% python3 -q
>>> import numpy as np
>>> import numpy.linalg as la
>>> np.set_printoptions(suppress=True, linewidth=160)
>>> rnd = lambda a: np.round(a, 2) + 0
>>> J = np.array([[1, -1, 3, 2], [-1, -2, -1, -1], [1, -3, -3, 1], [-1, 3, 1, 1]])
>>> J.reshape(2, -1)
array([[ 1, -1,  3,  2, -1, -2, -1, -1],
       [ 1, -3, -3,  1, -1,  3,  1,  1]])
>>> J.ravel(order="F")
array([ 1, -1,  1, -1, -1, -2, -3,  3,  3, -1, -3,  1,  2, -1,  1,  1])
>>> blk = J.reshape(4, 2, -1)
>>> blk.sum(axis=1)
array([[ 4,  1],
       [-2, -3],
       [-2, -2],
       [ 0,  4]])
>>> np.einsum("ihd,ihd->ih", blk, blk)
array([[ 2, 13],
       [ 5,  2],
       [10, 10],
       [10,  2]])
>>> print(blk[:, 0])
[[ 1 -1]
 [-1 -2]
 [ 1 -3]
 [-1  3]]
>>> np.einsum("ihd,jhd->hij", blk, blk).shape
(2, 4, 4)
>>> blk.shape
(4, 2, 2)
>>> proj = np.triu(np.array([[1, 3, 1, 3], [3, 0, 2, 0], [1, 2, 1, 3], [3, 0, 0, 2]]), 1) + np.eye(4)
>>> M2 = proj @ J @ la.inv(proj)
>>> rnd(np.poly(M2))
array([ 1.,  3., -6.,  7., 54.])
>>> print(np.trace(M2), np.trace(J))
-3.0 -3
>>> rnd(la.det(M2))
np.float64(54.0)
>>> M2
array([[ -4.,  11., -18.,  69.],
       [  1., -11.,  14., -44.],
       [ -2.,  12., -22.,  76.],
       [ -1.,   6., -10.,  34.]])
>>> rnd(np.poly(M2))
array([ 1.,  3., -6.,  7., 54.])
>>> np.einsum("ii->", M2)
np.float64(-3.0)
>>> np.einsum("ij,ji->", M2, M2)
np.float64(21.0)
>>> rnd(la.det(M2[::-1]))
np.float64(54.0)
>>> rnd(la.det(2 * M2)), rnd(la.det(M2))
(np.float64(864.0), np.float64(54.0))
>>> rnd(la.eigvals(M2))
array([ 1.66+1.77j,  1.66-1.77j, -2.23+0.j  , -4.1 +0.j  ])
>>> np.kron(np.eye(2, dtype=int), M2)
array([[ -4.,  11., -18.,  69.,  -0.,   0.,  -0.,   0.],
       [  1., -11.,  14., -44.,   0.,  -0.,   0.,  -0.],
       [ -2.,  12., -22.,  76.,  -0.,   0.,  -0.,   0.],
       [ -1.,   6., -10.,  34.,  -0.,   0.,  -0.,   0.],
       [ -0.,   0.,  -0.,   0.,  -4.,  11., -18.,  69.],
       [  0.,  -0.,   0.,  -0.,   1., -11.,  14., -44.],
       [ -0.,   0.,  -0.,   0.,  -2.,  12., -22.,  76.],
       [ -0.,   0.,  -0.,   0.,  -1.,   6., -10.,  34.]])
>>> rng = np.random.default_rng(882)
>>> M2 = J + rng.integers(-2, 3, (4, 3)) @ rng.integers(-2, 3, (3, 4))
>>> M2
array([[-3,  1,  5,  4],
       [ 1,  0,  1, -3],
       [ 1, -1,  1,  1],
       [ 0,  2,  1,  1]])
>>> la.matrix_rank(M2 - J, tol=1e-8)
np.int64(3)
>>> M2 - J
array([[-4,  2,  2,  2],
       [ 2,  2,  2, -2],
       [ 0,  2,  4,  0],
       [ 1, -1,  0,  0]])
>>> np.abs(M2 - J).sum(axis=1)
array([10,  8,  6,  2])
>>> lab = rng.permutation(4)
>>> lab
array([0, 2, 1, 3])
>>> M2 = J[lab][:, lab]
>>> np.trace(M2)
np.int64(-3)
>>> F = np.load("a.npy")
>>> F
array([[ -9.86,  -4.5 ,  -5.84, -10.35],
       [ -7.24,   0.09,  19.91,   1.98],
       [  4.65, -21.62, -15.31,   3.36],
       [  5.53, -23.07, -16.68,   4.66],
       [ -8.28,  -3.32,  -3.91, -10.22],
       [ -6.59,  -5.99,  -4.36, -12.81],
       [ -8.63,  -3.04,  -4.17, -11.19],
       [  6.26, -22.7 , -13.39,   2.87],
       [-10.3 ,   2.58,  20.77,   1.15],
       [  5.94, -21.76, -15.98,   3.39],
       [  5.26, -21.26, -16.93,   2.49],
       [  4.13, -22.61, -16.56,   3.79],
       [  4.25, -23.27, -15.66,   1.98],
       [ -7.33,  -2.61,  -5.36,  -9.94],
       [ -9.36,  -5.97,  -6.91, -11.  ],
       [ -5.39,  -2.76,  -4.01, -10.99],
       [ -9.1 ,  -3.48,  -4.88, -12.39]])
>>> C = F[[10, 15]].astype(float)
>>> for _ in range(4):
...     lab = la.norm(F[:, None] - C, axis=-1).argmin(axis=1)
...     C = np.array([F[lab == j].mean(axis=0) for j in range(2)])
... 
>>> lab
array([1, 1, 0, 0, 1, 1, 1, 0, 1, 0, 0, 0, 0, 1, 1, 1, 1])
>>> rnd(C)
array([[  5.15, -22.33, -15.79,   3.22],
       [ -8.21,  -2.9 ,   0.12,  -8.58]])
>>> rnd(C[1] - C[0])
array([-13.35,  19.43,  15.91, -11.8 ])
>>> print(np.abs(C[1] - C[0]).argmax())
1
>>> M = np.loadtxt("case14.csv", delimiter=",")
>>> rnd(M)
array([[0.6 , 0.2 , 0.2 ],
       [0.33, 0.33, 0.33],
       [0.33, 0.33, 0.33]])
>>> M2 = M + rng.integers(-2, 3, (3, 2)) @ rng.integers(-2, 3, (2, 3))
>>> rnd(M2)
array([[ 2.6 ,  3.2 ,  2.2 ],
       [-1.67, -0.67, -1.67],
       [-7.67, -5.67, -7.67]])
>>> rnd(la.svd(M2 - M, compute_uv=False))
array([13.72,  1.37,  0.  ])
>>> print(M2 - M)
[[ 2.  3.  2.]
 [-2. -1. -2.]
 [-8. -6. -8.]]
>>> np.abs(M2 - M).sum(axis=1)
array([ 7.,  5., 22.])
